$ ipython --no-banner

In [1]: import numpy as np

In [2]: import numpy.linalg as la

In [3]: np.set_printoptions(suppress=True, linewidth=160)

In [4]: q, _ = la.qr(np.array([[-1.5, -0.5, -1.6, 0.9],
   ...:     [1.1, 0.6, 0.1, 0.9],
   ...:     [-0.3, 1.1, 0.2, -0.6],
   ...:     [-1.8, -1.8, -1.0, -0.7]]))

In [5]: K = q[:, :3]

In [6]: K.round(4)
Out[6]: 
array([[-0.5756, -0.2988,  0.7189],
       [ 0.4221,  0.0657,  0.6003],
       [-0.1151, -0.8491, -0.2991],
       [-0.6908,  0.4307, -0.1824]])

In [7]: # keeps lengths

In [8]: x0 = np.array([2, 0, -2])

In [9]: y = K @ x0

In [10]: b, lr = np.zeros(3), 1 / la.norm(K, 2) ** 2

In [11]: for i in range(300):
    ...:     b -= lr * K.T @ (K @ b - y)
    ...:     if i % 50 == 0: print(i, round(la.norm(K @ b - y), 4))
    ...: 
0 0.0
50 0.0
100 0.0
150 0.0
200 0.0
250 0.0

In [12]: b.round(4) + 0
Out[12]: array([ 2.,  0., -2.])

In [13]: t3 = np.stack([K, 2 * K, K[::-1]])

In [14]: print(t3.shape)
(3, 4, 3)

In [15]: la.matrix_rank(t3.reshape(3, -1))
Out[15]: np.int64(2)

In [16]: print(np.round(np.einsum("bij,cij->bc", t3, t3), 4))
[[ 3.      6.     -0.2923]
 [ 6.     12.     -0.5846]
 [-0.2923 -0.5846  3.    ]]

In [17]: rng = np.random.default_rng(46)

In [18]: other = K + rng.integers(-2, 3, (4, 1)) @ rng.integers(-2, 3, (1, 3))

In [19]: other.round(4)
Out[19]: 
array([[-0.5756, -0.2988,  0.7189],
       [ 0.4221, -1.9343, -1.3997],
       [-0.1151,  0.1509,  0.7009],
       [-0.6908,  2.4307,  1.8176]])

In [20]: np.abs(other - K).sum(axis=1)
Out[20]: array([0., 4., 2., 4.])

In [21]: W1 = np.array([[-2, 3, 0, 3, -1, -5], [-5, -1, 8, 2, -7, -2], [-9, -4, 9, -3, 3, 3]])

In [22]: b = np.array([3, 3, -1, -8, 9, 4])

In [23]: act = np.maximum(K @ W1 + b, 0)

In [24]: print(la.matrix_rank(act))
4

In [25]: C = np.array([[4, 8, 7], [4, 5, 2], [2, 6, 2], [2, 3, 5], [2, 3, 1], [6, 0, 4]])

In [26]: W1 @ C
Out[26]: 
array([[-22,   5, -14],
       [-30, -12, -26],
       [-16, -38, -53]])

In [27]: np.round(act @ C, 4)
Out[27]: 
array([[ 91.6048,  59.9517,  58.5149],
       [ 58.2455,  68.3235,  37.6097],
       [120.0523, 147.3267, 116.2414],
       [ 70.5228,  60.3009,  61.4598]])

In [28]: f = np.array([1, -1, 0])

In [29]: np.round(np.cross(K[3, :3], K[0, :3]), 4)
Out[29]: array([0.2551, 0.6016, 0.4544])

In [30]: np.round(np.convolve(K[3], f), 4)
Out[30]: array([-0.6908,  1.1215, -0.6131,  0.1824,  0.    ])

In [31]: arr = np.array([[-0.9, 1.0, -0.2, -1.1, 1.2],
    ...:     [0.1, 0.3, 0.9, -2.6, 1.0],
    ...:     [0.8, 0.4, -0.9, 0.5, -0.1],
    ...:     [-2.0, 1.3, 0.1, -1.4, 0.6]])

In [32]: arr[3] = arr[0] + 0.3 * rng.normal(size=5)

In [33]: arr.round(4)
Out[33]: 
array([[-0.9   ,  1.    , -0.2   , -1.1   ,  1.2   ],
       [ 0.1   ,  0.3   ,  0.9   , -2.6   ,  1.    ],
       [ 0.8   ,  0.4   , -0.9   ,  0.5   , -0.1   ],
       [-1.2508,  0.5712, -0.207 , -1.2343,  1.2264]])

In [34]: f, r1 = arr[1], arr[3]

In [35]: f @ f
Out[35]: np.float64(8.67)

In [36]: print(round(f @ r1, 4))
4.2957

In [37]: pr = (f @ r1) / (f @ f) * f

In [38]: la.matrix_rank(np.outer(f, r1))
Out[38]: np.int64(1)

In [39]: round(float((r1 - pr) @ f), 4)
Out[39]: -0.0

In [40]: pr.round(4)
Out[40]: array([ 0.0495,  0.1486,  0.4459, -1.2882,  0.4955])

In [41]: theta = np.radians(15)

In [42]: Rm = np.eye(5)

In [43]: Rm[1, 1] = Rm[3, 3] = np.cos(theta)

In [44]: Rm[1, 3], Rm[3, 1] = -np.sin(theta), np.sin(theta)

In [45]: Rm.round(4)
Out[45]: 
array([[ 1.    ,  0.    ,  0.    ,  0.    ,  0.    ],
       [ 0.    ,  0.9659,  0.    , -0.2588,  0.    ],
       [ 0.    ,  0.    ,  1.    ,  0.    ,  0.    ],
       [ 0.    ,  0.2588,  0.    ,  0.9659,  0.    ],
       [ 0.    ,  0.    ,  0.    ,  0.    ,  1.    ]])

In [46]: other = arr @ Rm.T

In [47]: other.round(4)
Out[47]: 
array([[-0.9   ,  1.2506, -0.2   , -0.8037,  1.2   ],
       [ 0.1   ,  0.9627,  0.9   , -2.4338,  1.    ],
       [ 0.8   ,  0.257 , -0.9   ,  0.5865, -0.1   ],
       [-1.2508,  0.8712, -0.207 , -1.0445,  1.2264]])

In [48]: other = arr / np.sqrt((arr ** 2).mean(axis=1, keepdims=True))

In [49]: print(la.matrix_rank(arr - arr.mean(axis=1, keepdims=True)))
4

In [50]: la.matrix_rank(other) == la.matrix_rank(arr)
Out[50]: np.True_

In [51]: def softmax(z):
    ...:     e = np.exp(z - z.max(axis=-1, keepdims=True))
    ...:     return e / e.sum(axis=-1, keepdims=True)
    ...: 

In [52]: print(np.round(softmax(arr).sum(axis=1), 4))
[1. 1. 1. 1.]

In [53]: print(np.round(softmax(arr[1] + -3), 4))
[0.1434 0.1751 0.3191 0.0096 0.3527]

In [54]: S = arr @ arr.T / np.sqrt(5)

In [55]: softmax(S).round(6).argmax(axis=1)
Out[55]: array([3, 1, 2, 3])

In [56]: np.round(softmax(S)[1] @ arr, 4)
Out[56]: array([-0.1456,  0.4012,  0.6548, -2.2773,  1.038 ])
